$ python -q
>>> import numpy as np
>>> np.set_printoptions(precision=3, suppress=True, linewidth=140, sign=" ")
>>> E = np.loadtxt("dump.csv", delimiter=",")
>>> E
array([[-0.223,  0.327,  0.734,  0.553],
       [ 0.446, -0.745,  0.102,  0.485],
       [ 0.446,  0.537, -0.494,  0.519],
       [ 0.743,  0.223,  0.455, -0.436]])
>>> Q, V = np.linalg.qr(E[:, :1])[0], np.linalg.qr(E[:, 1:])[0]
>>> sigma = np.linalg.svd(Q.T @ V, compute_uv=False)
>>> round(float(np.linalg.norm(Q @ Q.T - V @ V.T, 2)), 3)
1.0
>>> B = np.array([[-4, 2, 3], [1, -1, 1], [-5, 2, -5], [5, 1, -5]])
>>> np.linalg.matrix_rank(E @ B)
np.int64(3)
>>> np.linalg.matrix_rank(np.vstack([E, B.T]))
np.int64(4)
>>> np.einsum("ik,kj->ji", E, B)
array([[ 0.313, -0.614,  3.816, -7.209],
       [ 1.247,  2.327, -0.114,  1.738],
       [-6.773, -2.344,  1.752,  2.359]])
>>> B.T @ E.T
array([[ 0.313, -0.614,  3.816, -7.209],
       [ 1.247,  2.327, -0.114,  1.738],
       [-6.773, -2.344,  1.752,  2.359]])
>>> np.einsum("ij->j", E)
array([ 1.412,  0.341,  0.797,  1.12 ])
>>> np.vstack([E, B.T]).shape
(7, 4)
>>> t = np.radians(180)
>>> Rm = np.eye(4)
>>> Rm[3, 3] = Rm[0, 0] = np.cos(t)
>>> Rm[3, 0], Rm[0, 3] = -np.sin(t), np.sin(t)
>>> Rm.round(3) + 0
array([[-1.,  0.,  0.,  0.],
       [ 0.,  1.,  0.,  0.],
       [ 0.,  0.,  1.,  0.],
       [ 0.,  0.,  0., -1.]])
>>> B = E @ Rm.T
>>> np.allclose(np.linalg.norm(E, axis=1), np.linalg.norm(B, axis=1))
True
>>> B
array([[ 0.223,  0.327,  0.734, -0.553],
       [-0.446, -0.745,  0.102, -0.485],
       [-0.446,  0.537, -0.494, -0.519],
       [-0.743,  0.223,  0.455,  0.436]])
>>> np.linalg.svd(E, compute_uv=False), np.linalg.svd(B, compute_uv=False)
(array([ 1.,  1.,  1.,  1.]), array([ 1.,  1.,  1.,  1.]))
>>> round(float(np.einsum("ij,ji->", E, E)), 3)
3.605
>>> round(np.einsum("ii->", E), 3)
np.float64(-1.899)
>>> np.kron(np.eye(2, dtype=int), E)
array([[-0.223,  0.327,  0.734,  0.553, -0.   ,  0.   ,  0.   ,  0.   ],
       [ 0.446, -0.745,  0.102,  0.485,  0.   , -0.   ,  0.   ,  0.   ],
       [ 0.446,  0.537, -0.494,  0.519,  0.   ,  0.   , -0.   ,  0.   ],
       [ 0.743,  0.223,  0.455, -0.436,  0.   ,  0.   ,  0.   , -0.   ],
       [-0.   ,  0.   ,  0.   ,  0.   , -0.223,  0.327,  0.734,  0.553],
       [ 0.   , -0.   ,  0.   ,  0.   ,  0.446, -0.745,  0.102,  0.485],
       [ 0.   ,  0.   , -0.   ,  0.   ,  0.446,  0.537, -0.494,  0.519],
       [ 0.   ,  0.   ,  0.   , -0.   ,  0.743,  0.223,  0.455, -0.436]])
>>> round(float(np.linalg.eigvals(E).sum().real), 3)
-1.899
>>> m1 = -1 * np.eye(7) + np.ones((7, 7))
>>> m1
array([[ 0.,  1.,  1.,  1.,  1.,  1.,  1.],
       [ 1.,  0.,  1.,  1.,  1.,  1.,  1.],
       [ 1.,  1.,  0.,  1.,  1.,  1.,  1.],
       [ 1.,  1.,  1.,  0.,  1.,  1.,  1.],
       [ 1.,  1.,  1.,  1.,  0.,  1.,  1.],
       [ 1.,  1.,  1.,  1.,  1.,  0.,  1.],
       [ 1.,  1.,  1.,  1.,  1.,  1.,  0.]])
>>> G = m1.T @ m1
>>> (m1 @ m1.T).shape
(7, 7)
>>> np.linalg.matrix_rank(G)
np.int64(7)
>>> G
array([[ 6.,  5.,  5.,  5.,  5.,  5.,  5.],
       [ 5.,  6.,  5.,  5.,  5.,  5.,  5.],
       [ 5.,  5.,  6.,  5.,  5.,  5.,  5.],
       [ 5.,  5.,  5.,  6.,  5.,  5.,  5.],
       [ 5.,  5.,  5.,  5.,  6.,  5.,  5.],
       [ 5.,  5.,  5.,  5.,  5.,  6.,  5.],
       [ 5.,  5.,  5.,  5.,  5.,  5.,  6.]])
>>> np.allclose(G, G.T)
True
>>> np.diag(G)
array([ 6.,  6.,  6.,  6.,  6.,  6.,  6.])
>>> np.linalg.eigvalsh(G)[::-1]
array([ 36.,   1.,   1.,   1.,   1.,   1.,   1.])
>>> F = np.loadtxt("data.csv", delimiter=",")
>>> F
array([[ 0.,  0.,  0.,  0.,  0.,  0.],
       [-1., -2., -2.,  2., -1.,  2.],
       [-2., -1.,  0.,  0.,  2., -1.],
       [-1., -2., -2.,  2., -1.,  2.],
       [-3., -1., -3.,  2., -2.,  0.],
       [ 0.,  0.,  0.,  0.,  0.,  0.],
       [ 0.,  0.,  0.,  0.,  0.,  0.],
       [ 0.,  0.,  0.,  0.,  0.,  0.],
       [ 0.,  0.,  0.,  0.,  0.,  0.],
       [ 0.,  0.,  0.,  0.,  0.,  0.],
       [-5.,  1., -5.,  3., -1.,  1.],
       [-2.,  1., -1.,  0., -1., -2.],
       [-2.,  1., -1.,  0., -1., -2.],
       [ 0.,  0.,  0.,  0.,  0.,  0.],
       [ 1., -3., -3.,  2., -3.,  1.],
       [-4.,  1., -2.,  1.,  3.,  0.],
       [ 0., -3., -3.,  0., -3., -1.],
       [ 0.,  0.,  0.,  0.,  0.,  0.],
       [-1., -2., -2.,  2., -1.,  2.],
       [-2.,  1., -1.,  0., -1., -2.],
       [ 0.,  0.,  0.,  0.,  0.,  0.],
       [-1.,  0.,  0., -2.,  0., -2.],
       [-4.,  0., -1.,  0.,  1., -3.],
       [-1., -2., -2.,  2., -1.,  2.],
       [ 0.,  1., -3.,  1., -1.,  0.],
       [-1., -2.,  1., -2.,  3., -1.],
       [ 0., -2., -1.,  0.,  0., -2.],
       [ 0.,  0.,  0.,  0.,  0.,  0.],
       [-5.,  1., -5.,  3., -1.,  1.],
       [-2., -1.,  0.,  0.,  2., -1.]])
>>> rng = np.random.default_rng(592)
>>> lab = rng.permutation(6)
>>> B = F[:, lab] * rng.choice([-1, 1], 6)
>>> B
array([[-0.,  0.,  0.,  0.,  0., -0.],
       [-2., -2.,  2., -1., -1.,  2.],
       [-0.,  0., -1., -2.,  2.,  1.],
       [-2., -2.,  2., -1., -1.,  2.],
       [-2., -3.,  0., -3., -2.,  1.],
       [-0.,  0.,  0.,  0.,  0., -0.],
       [-0.,  0.,  0.,  0.,  0., -0.],
       [-0.,  0.,  0.,  0.,  0., -0.],
       [-0.,  0.,  0.,  0.,  0., -0.],
       [-0.,  0.,  0.,  0.,  0., -0.],
       [-3., -5.,  1., -5., -1., -1.],
       [-0., -1., -2., -2., -1., -1.],
       [-0., -1., -2., -2., -1., -1.],
       [-0.,  0.,  0.,  0.,  0., -0.],
       [-2., -3.,  1.,  1., -3.,  3.],
       [-1., -2.,  0., -4.,  3., -1.],
       [-0., -3., -1.,  0., -3.,  3.],
       [-0.,  0.,  0.,  0.,  0., -0.],
       [-2., -2.,  2., -1., -1.,  2.],
       [-0., -1., -2., -2., -1., -1.],
       [-0.,  0.,  0.,  0.,  0., -0.],
       [ 2.,  0., -2., -1.,  0., -0.],
       [-0., -1., -3., -4.,  1., -0.],
       [-2., -2.,  2., -1., -1.,  2.],
       [-1., -3.,  0.,  0., -1., -1.],
       [ 2.,  1., -1., -1.,  3.,  2.],
       [-0., -1., -2.,  0.,  0.,  2.],
       [-0.,  0.,  0.,  0.,  0., -0.],
       [-3., -5.,  1., -5., -1., -1.],
       [-0.,  0., -1., -2.,  2.,  1.]])
>>> U, _, vt = np.linalg.svd(F.T @ B)
>>> np.round(U @ vt, 3) + 0
array([[ 0.,  0.,  0.,  1.,  0.,  0.],
       [ 0.,  0.,  0.,  0.,  0., -1.],
       [ 0.,  1.,  0.,  0.,  0.,  0.],
       [-1.,  0.,  0.,  0.,  0.,  0.],
       [ 0.,  0.,  0.,  0.,  1.,  0.],
       [ 0.,  0.,  1.,  0.,  0.,  0.]])
>>> lab
array([ 3,  2,  5,  0,  4,  1])
>>> np.round(np.linalg.lstsq(F, B)[0], 3) + 0
array([[ 0.,  0.,  0.,  1.,  0.,  0.],
       [ 0.,  0.,  0.,  0.,  0., -1.],
       [ 0.,  1.,  0.,  0.,  0.,  0.],
       [-1.,  0.,  0.,  0.,  0.,  0.],
       [ 0.,  0.,  0.,  0.,  1.,  0.],
       [ 0.,  0.,  1.,  0.,  0.,  0.]])
